>>> import numpy as np
>>> np.set_printoptions(suppress=True, linewidth=160)
>>> M = np.array([[1.0, 1.5, 0.9, -2.1, 1.3, 1.3, 0.2, 1.0, 0.3, -1.5],
...     [-0.9, 0.4, -0.2, 1.7, 1.5, 0.3, 1.7, 1.4, 0.0, 0.1],
...     [0.5, 1.2, -0.2, -1.8, 1.6, -0.7, 1.2, 0.5, 0.2, -0.6],
...     [0.9, 0.3, -0.2, -0.7, 0.5, -0.7, 0.6, 0.6, -2.2, 0.1],
...     [-0.1, -0.4, -1.1, 0.8, -0.2, -0.3, -0.1, -2.3, -2.5, 1.7],
...     [0.7, 2.6, 1.2, -0.1, -0.4, -0.7, 1.2, -0.3, -0.7, -1.3],
...     [-1.7, -1.2, -1.1, 0.3, -0.1, 0.2, -0.3, 1.6, -0.6, -0.3],
...     [-1.7, -0.3, -2.4, 1.9, 0.4, 1.5, -0.6, 0.1, 0.2, 0.6],
...     [1.2, -1.6, -2.9, -0.5, -0.3, -0.8, 1.4, -0.2, -2.1, -0.2],
...     [-1.6, 0.6, -0.5, -1.4, -0.6, 0.8, -0.5, 0.1, 2.0, 0.7],
...     [0.4, 0.3, 0.5, 0.3, -0.7, 0.5, -0.5, 0.6, 0.7, -0.6]])
>>> M[:, 2] *= 3
>>> M.round(3)
array([[ 1. ,  1.5,  2.7, -2.1,  1.3,  1.3,  0.2,  1. ,  0.3, -1.5],
       [-0.9,  0.4, -0.6,  1.7,  1.5,  0.3,  1.7,  1.4,  0. ,  0.1],
       [ 0.5,  1.2, -0.6, -1.8,  1.6, -0.7,  1.2,  0.5,  0.2, -0.6],
       [ 0.9,  0.3, -0.6, -0.7,  0.5, -0.7,  0.6,  0.6, -2.2,  0.1],
       [-0.1, -0.4, -3.3,  0.8, -0.2, -0.3, -0.1, -2.3, -2.5,  1.7],
       [ 0.7,  2.6,  3.6, -0.1, -0.4, -0.7,  1.2, -0.3, -0.7, -1.3],
       [-1.7, -1.2, -3.3,  0.3, -0.1,  0.2, -0.3,  1.6, -0.6, -0.3],
       [-1.7, -0.3, -7.2,  1.9,  0.4,  1.5, -0.6,  0.1,  0.2,  0.6],
       [ 1.2, -1.6, -8.7, -0.5, -0.3, -0.8,  1.4, -0.2, -2.1, -0.2],
       [-1.6,  0.6, -1.5, -1.4, -0.6,  0.8, -0.5,  0.1,  2. ,  0.7],
       [ 0.4,  0.3,  1.5,  0.3, -0.7,  0.5, -0.5,  0.6,  0.7, -0.6]])
>>> rng = np.random.default_rng(272693)
>>> lab = rng.permutation(10)
>>> Y = M[:, lab] * rng.choice([-1, 1], 10)
>>> Y.round(3)
array([[-1.3, -0.3, -2.7, -1. ,  1. , -1.3,  1.5,  1.5,  2.1, -0.2],
       [-1.5, -0. ,  0.6, -1.4, -0.9, -0.3, -0.1,  0.4, -1.7, -1.7],
       [-1.6, -0.2,  0.6, -0.5,  0.5,  0.7,  0.6,  1.2,  1.8, -1.2],
       [-0.5,  2.2,  0.6, -0.6,  0.9,  0.7, -0.1,  0.3,  0.7, -0.6],
       [ 0.2,  2.5,  3.3,  2.3, -0.1,  0.3, -1.7, -0.4, -0.8,  0.1],
       [ 0.4,  0.7, -3.6,  0.3,  0.7,  0.7,  1.3,  2.6,  0.1, -1.2],
       [ 0.1,  0.6,  3.3, -1.6, -1.7, -0.2,  0.3, -1.2, -0.3,  0.3],
       [-0.4, -0.2,  7.2, -0.1, -1.7, -1.5, -0.6, -0.3, -1.9,  0.6],
       [ 0.3,  2.1,  8.7,  0.2,  1.2,  0.8,  0.2, -1.6,  0.5, -1.4],
       [ 0.6, -2. ,  1.5, -0.1, -1.6, -0.8, -0.7,  0.6,  1.4,  0.5],
       [ 0.7, -0.7, -1.5, -0.6,  0.4, -0.5,  0.6,  0.3, -0.3,  0.5]])
>>> left, _, VT = np.linalg.svd(M.T @ Y)
>>> np.round(np.linalg.lstsq(M, Y)[0], 3) + 0
array([[ 0.,  0.,  0.,  0.,  1.,  0.,  0.,  0.,  0.,  0.],
       [ 0.,  0.,  0.,  0.,  0.,  0.,  0.,  1.,  0.,  0.],
       [ 0.,  0., -1.,  0.,  0.,  0.,  0.,  0.,  0.,  0.],
       [ 0.,  0.,  0.,  0.,  0.,  0.,  0.,  0., -1.,  0.],
       [-1.,  0.,  0.,  0.,  0.,  0.,  0.,  0.,  0.,  0.],
       [ 0.,  0.,  0.,  0.,  0., -1.,  0.,  0.,  0.,  0.],
       [ 0.,  0.,  0.,  0.,  0.,  0.,  0.,  0.,  0., -1.],
       [ 0.,  0.,  0., -1.,  0.,  0.,  0.,  0.,  0.,  0.],
       [ 0., -1.,  0.,  0.,  0.,  0.,  0.,  0.,  0.,  0.],
       [ 0.,  0.,  0.,  0.,  0.,  0., -1.,  0.,  0.,  0.]])
>>> vec = np.array([3, 8, 0, 7, 9, 5, 4, 3, 4, 2])
>>> y = M @ vec
>>> np.round(np.linalg.lstsq(M, y)[0], 3) + 0
array([3., 8., 0., 7., 9., 5., 4., 3., 4., 2.])
>>> np.round(np.linalg.solve(M.T @ M, M.T @ y), 3) + 0
array([3., 8., 0., 7., 9., 5., 4., 3., 4., 2.])
>>> np.round(np.linalg.pinv(M) @ M, 3) + 0
array([[1., 0., 0., 0., 0., 0., 0., 0., 0., 0.],
       [0., 1., 0., 0., 0., 0., 0., 0., 0., 0.],
       [0., 0., 1., 0., 0., 0., 0., 0., 0., 0.],
       [0., 0., 0., 1., 0., 0., 0., 0., 0., 0.],
       [0., 0., 0., 0., 1., 0., 0., 0., 0., 0.],
       [0., 0., 0., 0., 0., 1., 0., 0., 0., 0.],
       [0., 0., 0., 0., 0., 0., 1., 0., 0., 0.],
       [0., 0., 0., 0., 0., 0., 0., 1., 0., 0.],
       [0., 0., 0., 0., 0., 0., 0., 0., 1., 0.],
       [0., 0., 0., 0., 0., 0., 0., 0., 0., 1.]])
>>> y = y + 0.02 * rng.normal(size=11)
>>> y.round(3)
array([ 20.479,  38.568,  15.319,  -3.188, -15.122,  13.599, -11.903,  16.808, -23.19 ,  -3.479,   3.287])
>>> beta, *_ = np.linalg.lstsq(M, y)
>>> round(np.linalg.norm(y - M @ beta), 3)
np.float64(0.02)
>>> beta.round()
array([ 3.,  8., -0.,  7.,  9.,  5.,  4.,  3.,  4.,  2.])
>>> beta.round(3)
array([ 3.006,  8.014, -0.006,  6.998,  9.001,  4.971,  3.978,  3.009,  4.01 ,  2.004])
>>> vec = np.array([0, -2, -2, 0, 3, -3, -1, 1, 1, -1])
>>> M @ np.eye(10)[3]
array([-2.1,  1.7, -1.8, -0.7,  0.8, -0.1,  0.3,  1.9, -0.5, -1.4,  0.3])
>>> np.round(M * vec, 3)
array([[ 0. , -3. , -5.4, -0. ,  3.9, -3.9, -0.2,  1. ,  0.3,  1.5],
       [-0. , -0.8,  1.2,  0. ,  4.5, -0.9, -1.7,  1.4,  0. , -0.1],
       [ 0. , -2.4,  1.2, -0. ,  4.8,  2.1, -1.2,  0.5,  0.2,  0.6],
       [ 0. , -0.6,  1.2, -0. ,  1.5,  2.1, -0.6,  0.6, -2.2, -0.1],
       [-0. ,  0.8,  6.6,  0. , -0.6,  0.9,  0.1, -2.3, -2.5, -1.7],
       [ 0. , -5.2, -7.2, -0. , -1.2,  2.1, -1.2, -0.3, -0.7,  1.3],
       [-0. ,  2.4,  6.6,  0. , -0.3, -0.6,  0.3,  1.6, -0.6,  0.3],
       [-0. ,  0.6, 14.4,  0. ,  1.2, -4.5,  0.6,  0.1,  0.2, -0.6],
       [ 0. ,  3.2, 17.4, -0. , -0.9,  2.4, -1.4, -0.2, -2.1,  0.2],
       [-0. , -1.2,  3. , -0. , -1.8, -2.4,  0.5,  0.1,  2. , -0.7],
       [ 0. , -0.6, -3. ,  0. , -2.1, -1.5,  0.5,  0.6,  0.7,  0.6]])
>>> vec @ M
Traceback (most recent call last):
  File "<python-input-25>", line 1, in <module>
    vec @ M
    ~~~~^~~
ValueError: matmul: Input operand 1 has a mismatch in its core dimension 0, with gufunc signature (n?,k),(k,m?)->(n?,m?) (size 11 is different from 10)
>>> np.sign((M @ vec).round(6))
array([-1.,  1.,  1.,  1.,  1., -1.,  1.,  1.,  1., -1., -1.])
>>> Y = M / np.linalg.norm(M, axis=1, keepdims=True)
>>> cov = Y @ Y.T
>>> (cov - 2 * np.eye(11)).round(6).argmax(axis=1)
array([5, 6, 0, 2, 8, 0, 7, 6, 7, 7, 0])
>>> cov[9].round(3)
array([-0.12 , -0.091,  0.108, -0.472, -0.02 , -0.454,  0.366,  0.453,  0.16 ,  1.   , -0.13 ])
>>> np.round(np.linalg.norm(Y, axis=1), 3)
array([1., 1., 1., 1., 1., 1., 1., 1., 1., 1., 1.])
>>> np.argwhere(np.triu(np.abs(cov) > 0.95, 1))
array([], shape=(0, 2), dtype=int64)
>>> (np.abs(cov) > 0.9).astype(int)
array([[1, 0, 0, 0, 0, 0, 0, 0, 0, 0, 0],
       [0, 1, 0, 0, 0, 0, 0, 0, 0, 0, 0],
       [0, 0, 1, 0, 0, 0, 0, 0, 0, 0, 0],
       [0, 0, 0, 1, 0, 0, 0, 0, 0, 0, 0],
       [0, 0, 0, 0, 1, 0, 0, 0, 0, 0, 0],
       [0, 0, 0, 0, 0, 1, 0, 0, 0, 0, 0],
       [0, 0, 0, 0, 0, 0, 1, 0, 0, 0, 0],
       [0, 0, 0, 0, 0, 0, 0, 1, 0, 0, 0],
       [0, 0, 0, 0, 0, 0, 0, 0, 1, 0, 0],
       [0, 0, 0, 0, 0, 0, 0, 0, 0, 1, 0],
       [0, 0, 0, 0, 0, 0, 0, 0, 0, 0, 1]])
>>> X = np.load("arr.npy")
>>> X
array([[5., 1., 1., 1., 1., 1.],
       [1., 5., 1., 1., 1., 1.],
       [1., 1., 5., 1., 1., 1.],
       [1., 1., 1., 5., 1., 1.],
       [1., 1., 1., 1., 5., 1.],
       [1., 1., 1., 1., 1., 5.]])
>>> # symmetric, so the eigenvalues are real
>>> w1 = np.array([[2, 1, 1], [0, 0, 2], [1, 2, 1], [1, 2, 0], [0, 0, 1], [1, 1, 2]])
>>> beta = np.array([3, 3, 3])
>>> hid = np.maximum(X @ w1 + beta, 0)
>>> hid
array([[16., 13., 14.],
       [ 8.,  9., 18.],
       [12., 17., 14.],
       [12., 17., 10.],
       [ 8.,  9., 14.],
       [12., 13., 18.]])
>>> np.linalg.matrix_rank(hid)
np.int64(3)
>>> (hid > 0).mean(axis=0)
array([1., 1., 1.])
>>> basis = np.array([[0, 0, -1], [-1, 0, 1], [1, 2, -2]])
>>> hid @ basis
array([[  1.,  28., -31.],
       [  9.,  36., -35.],
       [ -3.,  28., -23.],
       [ -7.,  20., -15.],
       [  5.,  28., -27.],
       [  5.,  36., -35.]])
>>> w1 @ basis
array([[ 0,  2, -3],
       [ 2,  4, -4],
       [-1,  2, -1],
       [-2,  0,  1],
       [ 1,  2, -2],
       [ 1,  4, -4]])
>>> (hid @ basis).round(6).argmax(axis=1)
array([1, 1, 1, 1, 1, 1])
>>> np.fft.fft(X[0])
array([10.+0.j,  4.+0.j,  4.+0.j,  4.+0.j,  4.+0.j,  4.+0.j])
>>> np.allclose(X @ X.T, X.T @ X)
True
>>> X @ np.ones(6)
array([10., 10., 10., 10., 10., 10.])
>>> np.sort(np.abs(np.fft.fft(X[0]))), np.round(np.sort(np.linalg.svd(X, compute_uv=False)), 3)
(array([ 4.,  4.,  4.,  4.,  4., 10.]), array([ 4.,  4.,  4.,  4.,  4., 10.]))
>>> (X @ X)[0]
array([30., 14., 14., 14., 14., 14.])
>>> m1 = np.load("layer0.npy")
>>> m1.round(3)
array([[ 0.977, -0.069, -0.023, -0.069,  0.069, -0.069, -0.161],
       [-0.069,  0.793, -0.069, -0.207,  0.207, -0.207, -0.483],
       [-0.023, -0.069,  0.977, -0.069,  0.069, -0.069, -0.161],
       [-0.069, -0.207, -0.069,  0.793,  0.207, -0.207, -0.483],
       [ 0.069,  0.207,  0.069,  0.207,  0.793,  0.207,  0.483],
       [-0.069, -0.207, -0.069, -0.207,  0.207,  0.793, -0.483],
       [-0.161, -0.483, -0.161, -0.483,  0.483, -0.483, -0.126]])
>>> # equal to its transpose
>>> f, v = m1[1], m1[6]
>>> f @ f
np.float64(1.0)
>>> pr = (f @ v) / (f @ f) * f
>>> round(float(np.linalg.norm(f + v) ** 2 + np.linalg.norm(f - v) ** 2), 3)
4.0
>>> np.round(v - pr, 3)
array([-0.161, -0.483, -0.161, -0.483,  0.483, -0.483, -0.126])
>>> np.round(np.outer(f, v), 3)
array([[ 0.011,  0.033,  0.011,  0.033, -0.033,  0.033,  0.009],
       [-0.128, -0.383, -0.128, -0.383,  0.383, -0.383, -0.1  ],
       [ 0.011,  0.033,  0.011,  0.033, -0.033,  0.033,  0.009],
       [ 0.033,  0.1  ,  0.033,  0.1  , -0.1  ,  0.1  ,  0.026],
       [-0.033, -0.1  , -0.033, -0.1  ,  0.1  , -0.1  , -0.026],
       [ 0.033,  0.1  ,  0.033,  0.1  , -0.1  ,  0.1  ,  0.026],
       [ 0.078,  0.233,  0.078,  0.233, -0.233,  0.233,  0.061]])
>>> pr.round(3) + 0
array([0., 0., 0., 0., 0., 0., 0.])
>>> t3 = np.stack([m1, 2 * m1, m1[::-1]])
>>> np.round(np.einsum("bij,cij->bc", t3, t3), 3)
array([[ 7., 14.,  1.],
       [14., 28.,  2.],
       [ 1.,  2.,  7.]])
>>> np.linalg.matrix_rank(t3)
array([7, 7, 7])
>>> (t3 @ m1.T).shape
(3, 7, 7)
>>> lab = rng.permutation(7)
>>> lab
array([5, 1, 6, 0, 3, 2, 4])
>>> Y = m1[lab][:, lab]
>>> np.round(np.diag(Y), 3)
array([ 0.793,  0.793, -0.126,  0.977,  0.793,  0.977,  0.793])
>>> Y.round(3)
array([[ 0.793, -0.207, -0.483, -0.069, -0.207, -0.069,  0.207],
       [-0.207,  0.793, -0.483, -0.069, -0.207, -0.069,  0.207],
       [-0.483, -0.483, -0.126, -0.161, -0.483, -0.161,  0.483],
       [-0.069, -0.069, -0.161,  0.977, -0.069, -0.023,  0.069],
       [-0.207, -0.207, -0.483, -0.069,  0.793, -0.069,  0.207],
       [-0.069, -0.069, -0.161, -0.023, -0.069,  0.977,  0.069],
       [ 0.207,  0.207,  0.483,  0.069,  0.207,  0.069,  0.793]])
>>> np.round(np.sort(np.abs(np.linalg.eigvals(Y))), 3)
array([1., 1., 1., 1., 1., 1., 1.])
>>> mat = np.loadtxt("out16.csv", delimiter=",")
>>> mat
array([[3., 0., 0., 0., 0., 0., 0., 0.],
       [0., 1., 0., 0., 0., 0., 0., 0.],
       [0., 0., 2., 0., 0., 0., 0., 0.],
       [0., 0., 0., 0., 0., 0., 0., 0.],
       [0., 0., 0., 0., 2., 0., 0., 0.],
       [0., 0., 0., 0., 0., 2., 0., 0.],
       [0., 0., 0., 0., 0., 0., 1., 0.],
       [0., 0., 0., 0., 0., 0., 0., 0.]])
>>> mat - mat[0]
array([[ 0.,  0.,  0.,  0.,  0.,  0.,  0.,  0.],
       [-3.,  1.,  0.,  0.,  0.,  0.,  0.,  0.],
       [-3.,  0.,  2.,  0.,  0.,  0.,  0.,  0.],
       [-3.,  0.,  0.,  0.,  0.,  0.,  0.,  0.],
       [-3.,  0.,  0.,  0.,  2.,  0.,  0.,  0.],
       [-3.,  0.,  0.,  0.,  0.,  2.,  0.,  0.],
       [-3.,  0.,  0.,  0.,  0.,  0.,  1.,  0.],
       [-3.,  0.,  0.,  0.,  0.,  0.,  0.,  0.]])
>>> mat.sum(axis=1)
array([3., 1., 2., 0., 2., 2., 1., 0.])
>>> np.count_nonzero(mat)
np.int64(6)
>>> np.round(np.linalg.svd(mat, compute_uv=False), 3)
array([3., 2., 2., 2., 1., 1., 0., 0.])
>>> np.linalg.matrix_rank(mat)
np.int64(6)
>>> np.unravel_index(np.abs(mat).argmax(), mat.shape)
(np.int64(0), np.int64(0))
>>> mat.mean(axis=0)
array([0.375, 0.125, 0.25 , 0.   , 0.25 , 0.25 , 0.125, 0.   ])
>>> np.abs(mat).max()
np.float64(3.0)
>>> ev, vecs = np.linalg.eigh(mat)
>>> vecs.T @ vecs
array([[1., 0., 0., 0., 0., 0., 0., 0.],
       [0., 1., 0., 0., 0., 0., 0., 0.],
       [0., 0., 1., 0., 0., 0., 0., 0.],
       [0., 0., 0., 1., 0., 0., 0., 0.],
       [0., 0., 0., 0., 1., 0., 0., 0.],
       [0., 0., 0., 0., 0., 1., 0., 0.],
       [0., 0., 0., 0., 0., 0., 1., 0.],
       [0., 0., 0., 0., 0., 0., 0., 1.]])
>>> ev
array([0., 0., 1., 1., 2., 2., 2., 3.])
>>> np.round(np.linalg.eigvalsh(mat + -3 * np.eye(8)), 3)
array([-3., -3., -2., -2., -1., -1., -1.,  0.])
>>> vecs.T @ mat @ vecs
array([[0., 0., 0., 0., 0., 0., 0., 0.],
       [0., 0., 0., 0., 0., 0., 0., 0.],
       [0., 0., 1., 0., 0., 0., 0., 0.],
       [0., 0., 0., 1., 0., 0., 0., 0.],
       [0., 0., 0., 0., 2., 0., 0., 0.],
       [0., 0., 0., 0., 0., 2., 0., 0.],
       [0., 0., 0., 0., 0., 0., 2., 0.],
       [0., 0., 0., 0., 0., 0., 0., 3.]])
>>> (ev > 1e-8).sum(), (ev < -1e-8).sum()
(np.int64(6), np.int64(0))
>>> t = np.radians(101)
>>> r_ = np.eye(8)
>>> r_[1, 1] = r_[0, 0] = np.cos(t)
>>> r_[1, 0], r_[0, 1] = -np.sin(t), np.sin(t)
>>> r_.round(3)
array([[-0.191,  0.982,  0.   ,  0.   ,  0.   ,  0.   ,  0.   ,  0.   ],
       [-0.982, -0.191,  0.   ,  0.   ,  0.   ,  0.   ,  0.   ,  0.   ],
       [ 0.   ,  0.   ,  1.   ,  0.   ,  0.   ,  0.   ,  0.   ,  0.   ],
       [ 0.   ,  0.   ,  0.   ,  1.   ,  0.   ,  0.   ,  0.   ,  0.   ],
       [ 0.   ,  0.   ,  0.   ,  0.   ,  1.   ,  0.   ,  0.   ,  0.   ],
       [ 0.   ,  0.   ,  0.   ,  0.   ,  0.   ,  1.   ,  0.   ,  0.   ],
       [ 0.   ,  0.   ,  0.   ,  0.   ,  0.   ,  0.   ,  1.   ,  0.   ],
       [ 0.   ,  0.   ,  0.   ,  0.   ,  0.   ,  0.   ,  0.   ,  1.   ]])
>>> Y = mat @ r_.T
>>> np.allclose(np.linalg.norm(mat, axis=1), np.linalg.norm(Y, axis=1))
True
